$ python -q
>>> import numpy as np
>>> import numpy.linalg as la
>>> np.set_printoptions(precision=3, suppress=True, linewidth=100)
>>> def rd(a):
...     return np.round(a, 3) + 0
... 
>>> mat = np.loadtxt("data.csv", delimiter=",")
>>> mat
array([[ 0.5, -1.3,  0.7],
       [-0.6, -1.3, -0.6],
       [ 3. ,  2.5,  8.5],
       [-0.1, -1.3,  1.5],
       [-0.9,  0.2,  0.5],
       [-0.9, -1.3, -0.8],
       [ 1. , -0.3,  0.2],
       [ 2.1, -0.7, -0.5],
       [-1.6,  1.9,  0.7],
       [-1.2, -1.2,  0.8],
       [ 0.2,  0.5,  0.4],
       [-0.2, -0.7,  0.2],
       [-1. ,  1.9, -0.1],
       [-0.1, -0.7, -0.8],
       [-0.7,  0.6,  0. ],
       [ 1.7,  1.4,  1.1],
       [ 0.7, -0.8,  1.2]])
>>> Ac = mat - mat.mean(axis=0)
>>> evecs = la.svd(Ac)[2][:1]
>>> A2 = Ac - Ac @ evecs.T @ evecs
>>> rd(np.cov(Ac @ evecs.T, rowvar=False))
np.float64(5.638)
>>> rd(la.norm(A2) / la.norm(Ac))
np.float64(0.517)
>>> la.norm(A2, axis=1).round(6).argmax()
np.int64(8)
>>> rd(np.diag(evecs.T @ evecs))
array([0.13 , 0.113, 0.757])
>>> Ac = mat - mat.mean(axis=1)
Traceback (most recent call last):
  File "<python-input-13>", line 1, in <module>
    Ac = mat - mat.mean(axis=1)
         ~~~~^~~~~~~~~~~~~~~~~~
ValueError: operands could not be broadcast together with shapes (17,3) (17,) 
>>> Ac = mat - mat.mean(axis=0)
>>> Uu, sv, vt = la.svd(Ac, full_matrices=False)
>>> print(la.matrix_rank(Ac))
3
>>> print(rd((sv ** 2).sum() ** 2 / (sv ** 4).sum()))
1.738
>>> np.searchsorted(np.cumsum(sv ** 2) / (sv ** 2).sum(), 0.9) + 1
np.int64(2)
>>> rd(sv)
array([9.498, 4.566, 3.466])
>>> rd(vt[0] * np.sign(vt[0, np.abs(vt[0]).argmax()]))
array([0.361, 0.336, 0.87 ])
>>> (np.sign(Uu[:, 0]) == np.sign(Uu[0, 0])).astype(int)
array([1, 1, 0, 0, 1, 1, 1, 1, 1, 1, 1, 1, 1, 1, 1, 0, 0])
>>> np.abs(vt[0]).argmax()
np.int64(2)
>>> rd(sv ** 2 / (sv ** 2).sum())
array([0.733, 0.169, 0.098])
